% ipython --no-banner

In [1]: import numpy as np

In [2]: np.set_printoptions(precision=2, suppress=True, linewidth=200)

In [3]: X = np.load("arr.npy")

In [4]: X
Out[4]: 
array([[-2,  2,  0,  2],
       [-1,  0, -3,  1],
       [ 3, -3,  0, -3]])

In [5]: gram = X.T @ X

In [6]: np.round(np.linalg.eigvalsh(gram)[::-1], 2) + 0
Out[6]: array([40.75,  9.25,  0.  ,  0.  ])

In [7]: np.diag(gram)
Out[7]: array([14, 13,  9, 14])

In [8]: np.trace(gram), (X ** 2).sum()
Out[8]: (np.int64(50), np.int64(50))

In [9]: np.linalg.cond(X) > 100
Out[9]: np.True_

In [10]: np.argsort(-np.linalg.norm(X, axis=0).round(6), kind="stable")[:3]
Out[10]: array([0, 3, 1])

In [11]: np.linalg.matrix_rank(X, rtol=0.1)
Out[11]: np.int64(2)

In [12]: data = np.loadtxt("w.csv", delimiter=",")

In [13]: data
Out[13]: 
array([[-1.14,  5.63,  0.47],
       [ 2.99,  2.57, -0.11],
       [-0.78, -1.49, -2.01],
       [ 0.29, -4.25,  3.48],
       [-1.42, -2.49, -5.02],
       [-0.62,  2.18, -1.14],
       [ 0.08, -0.45, -1.86],
       [-0.03,  5.8 ,  4.49],
       [ 2.46, -4.37,  6.26],
       [-0.5 ,  1.73,  1.45],
       [ 0.6 ,  1.2 ,  0.57],
       [-2.78, -1.7 , -0.23],
       [-0.28, -4.9 ,  0.97],
       [-2.68,  1.34,  1.18],
       [ 5.57,  9.27,  2.91]])

In [14]: vec = np.array([8, 6, 2])

In [15]: y = data @ vec

In [16]: beta, lr = np.zeros(3), 1 / np.linalg.norm(data, 2) ** 2

In [17]: for i in range(50):
    ...:     beta -= lr * data.T @ (data @ beta - y)
    ...:     if i % 10 == 0: print(i, round(np.linalg.norm(data @ beta - y), 2))
    ...: 
0 33.22
10 5.3
20 0.93
30 0.16
40 0.03

In [18]: beta
Out[18]: array([8., 6., 2.])

In [19]: proj = data @ np.linalg.solve(data.T @ data, data.T)

In [20]: np.linalg.matrix_rank(np.eye(15) - proj)
Out[20]: np.int64(12)

In [21]: lab = data[:, 1] > np.median(data[:, 1])

In [22]: f = data[lab].mean(axis=0) - data[~lab].mean(axis=0)

In [23]: f
Out[23]: array([0.74, 6.38, 1.05])

In [24]: np.argsort(-np.abs(f).round(6), kind="stable")
Out[24]: array([1, 2, 0])

In [25]: W0 = np.loadtxt("block17.csv", delimiter=",")

In [26]: W0
Out[26]: 
array([[ 0.,  1., -3.],
       [ 0.,  1., -3.],
       [ 5.,  6.,  2.]])

In [27]: round(np.linalg.norm(W0, 2) / np.linalg.norm(W0), 2)
Out[27]: np.float64(0.87)

In [28]: proj = np.triu(np.array([[9, 1, 6], [6, 8, 4], [4, 3, 2]]), 1) + np.eye(3)

In [29]: Y = proj @ W0 @ np.linalg.inv(proj)

In [30]: proj @ W0 - W0 @ proj
Out[30]: 
array([[ 30.,  37.,   5.],
       [ 20.,  24.,   4.],
       [  0.,  -5., -54.]])

In [31]: np.linalg.matrix_rank(Y)
Out[31]: np.int64(2)

In [32]: Y = W0 / np.linalg.norm(W0, axis=1, keepdims=True)

In [33]: gram = Y @ Y.T

In [34]: (np.abs(gram) > 0.9).astype(int)
Out[34]: 
array([[1, 1, 0],
       [1, 1, 0],
       [0, 0, 1]])

In [35]: (gram - 2 * np.eye(3)).round(6).argmax(axis=1)
Out[35]: array([1, 0, 0])

In [36]: gram.round(2) + 0
Out[36]: 
array([[1., 1., 0.],
       [1., 1., 0.],
       [0., 0., 1.]])

In [37]: left, sv, Vh = np.linalg.svd(W0)

In [38]: sv.round(2) + 0
Out[38]: array([8.06, 4.47, 0.  ])

In [39]: Y = left[:, :2] @ np.diag(sv[:2]) @ Vh[:2]

In [40]: np.round(np.linalg.norm(W0 - Y) / np.linalg.norm(W0), 2)
Out[40]: np.float64(0.0)

In [41]: np.linalg.matrix_rank(Y)
Out[41]: np.int64(2)

In [42]: Y.round(2) + 0
Out[42]: 
array([[ 0.,  1., -3.],
       [ 0.,  1., -3.],
       [ 5.,  6.,  2.]])

In [43]: round(np.linalg.norm(W0 - Y, 2), 2), np.round(sv[2], 2)
Out[43]: (np.float64(0.0), np.float64(0.0))
